$ python3 -q
>>> import numpy as np
>>> from numpy import linalg as LA
>>> np.set_printoptions(suppress=True, linewidth=120)
>>> r0 = np.array([6, 0, -6, -1]) + 0.5
>>> X = np.outer(r0, r0) / (r0 @ r0)
>>> print(X.round(3))
[[ 0.579  0.045 -0.49  -0.045]
 [ 0.045  0.003 -0.038 -0.003]
 [-0.49  -0.038  0.414  0.038]
 [-0.045 -0.003  0.038  0.003]]
>>> # equal to its transpose
>>> P = np.triu(np.array([[6, 2, 6, 3], [8, 5, 1, 4], [2, 5, 9, 9], [7, 4, 8, 5]]), 1) + np.eye(4)
>>> A2 = P @ X @ LA.inv(P)
>>> print(np.round(LA.det(A2), 3))
0.0
>>> print(LA.matrix_rank(A2))
1
>>> print(round(float(np.trace(A2)), 3), np.trace(X))
1.0 1.0
>>> C2 = X.T @ X
>>> print(np.round(LA.svd(X, compute_uv=False) ** 2, 3) + 0)
[1. 0. 0. 0.]
>>> print(np.round(LA.eigvalsh(C2)[::-1], 3) + 0)
[1. 0. 0. 0.]
>>> print(np.einsum("ij,ji->", X, X))
1.0
>>> print(np.round(LA.eigvals(X), 3) + 0)
[1. 0. 0. 0.]
>>> rank = LA.matrix_rank(X)
>>> print(rank)
1
>>> null = LA.svd(X)[2][rank:].T
>>> print([int(LA.matrix_rank(np.delete(X, i, axis=0))) for i in range(4)])
[1, 1, 1, 1]
>>> print(np.allclose(X @ null, 0))
True
>>> print(np.round(null @ null.T, 3))
[[ 0.421 -0.045  0.49   0.045]
 [-0.045  0.997  0.038  0.003]
 [ 0.49   0.038  0.586 -0.038]
 [ 0.045  0.003 -0.038  0.997]]
>>> m1 = np.load("case10.npy")
>>> print(m1)
[[-3.  0.  0.  0.]
 [ 0.  3.  1.  1.]
 [ 0. -1.  2. -2.]
 [ 0.  3.  2. -2.]]
>>> # splits into 2 blocks
>>> P = np.triu(np.array([[0, 1, -2, 3], [1, 0, 1, 1], [-1, -2, 0, 3], [3, 2, -1, 2]]), 1) + np.eye(4)
>>> A2 = P @ m1 @ LA.inv(P)
>>> print(P @ m1 - m1 @ P)
[[  0.  17.  -3.   8.]
 [  0.   2.   1. -10.]
 [  0.   9.   7. -11.]
 [  0.   0.  -3.  -9.]]
>>> print(np.trace(A2), np.trace(m1))
0.0 0.0
>>> data = np.load("dump.npy")
>>> print(data.round(3))
[[ 0.585 -1.42  -2.366  1.021]
 [-1.871  1.417 -0.54   1.789]
 [ 2.222  1.166  0.522  1.559]
 [ 0.468  1.902 -1.684 -1.525]]
>>> print(np.round(LA.norm(data, axis=0), 3))
[3. 3. 3. 3.]
>>> print(np.round(data.T @ data, 3) + 0)
[[9. 0. 0. 0.]
 [0. 9. 0. 0.]
 [0. 0. 9. 0.]
 [0. 0. 0. 9.]]
>>> print(np.round(data @ data.T, 3) + 0)
[[9. 0. 0. 0.]
 [0. 9. 0. 0.]
 [0. 0. 9. 0.]
 [0. 0. 0. 9.]]
>>> print(np.round(LA.svd(data, compute_uv=False), 3))
[3. 3. 3. 3.]
>>> print(round(np.abs(LA.eigvals(data)).max(), 3))
3.0
>>> print(np.round(np.sort(np.abs(LA.eigvals(data))), 3))
[3. 3. 3. 3.]
>>> print(round(float(np.trace(data)), 3))
0.998
>>> print(np.allclose(data @ data.T, data.T @ data))
True
>>> print(np.allclose(data, data.T))
False
>>> print(np.round(LA.eigvals(data), 3))
[-3.   +0.j     0.499+2.958j  0.499-2.958j  3.   +0.j   ]
>>> print(np.round(LA.det(data[::-1]), 3))
-81.0
>>> print(np.round(np.einsum("ij,ji->", data, data), 3))
0.996
>>> print(round(float(LA.det(data.T)), 3))
-81.0
>>> print(round(float(LA.eigvals(data).sum().real), 3))
0.998
>>> rng = np.random.default_rng(7897)
>>> idx = rng.permutation(4)
>>> print(idx)
[0 3 1 2]
>>> A2 = m1[idx][:, idx]
>>> print(A2)
[[-3.  0.  0.  0.]
 [ 0. -2.  3.  2.]
 [ 0.  1.  3.  1.]
 [ 0. -2. -1.  2.]]
>>> F = np.loadtxt("out2.csv", delimiter=",")
>>> print(F)
[[-0.664  0.235  0.38 ]
 [-0.291  0.09   0.149]
 [ 0.716 -0.264 -0.422]
 [-0.762  0.291  0.462]
 [-0.462  0.149  0.245]
 [-0.604  0.207  0.336]
 [-0.716  0.264  0.422]
 [-0.462  0.149  0.245]
 [-0.834  0.345  0.537]
 [-0.1    0.03   0.05 ]
 [ 0.462 -0.149 -0.245]
 [-0.1    0.03   0.05 ]
 [-0.8    0.319  0.501]
 [ 0.462 -0.149 -0.245]
 [-0.716  0.264  0.422]
 [ 0.1   -0.03  -0.05 ]
 [-0.1    0.03   0.05 ]
 [-0.716  0.264  0.422]
 [ 0.956 -0.515 -0.74 ]
 [-0.1    0.03   0.05 ]]
>>> # row 7 repeats row 4
>>> def softmax(z):
...     e = np.exp(z - z.max(axis=-1, keepdims=True))
...     return e / e.sum(axis=-1, keepdims=True)
... 
>>> print(np.round(softmax(F[7]), 3))
[0.205 0.378 0.416]
>>> print(np.round(softmax(10 * F[7]), 3))
[0.001 0.277 0.723]
>>> att = F @ F.T / np.sqrt(3)
>>> print(softmax(att).round(6).argmax(axis=1))
[ 8  8 18  8  8  8  8  8  8  8 18  8  8 18  8 18  8  8 18  8]
>>> print(np.round(softmax(att)[7] @ F, 3))
[-0.336  0.119  0.193]
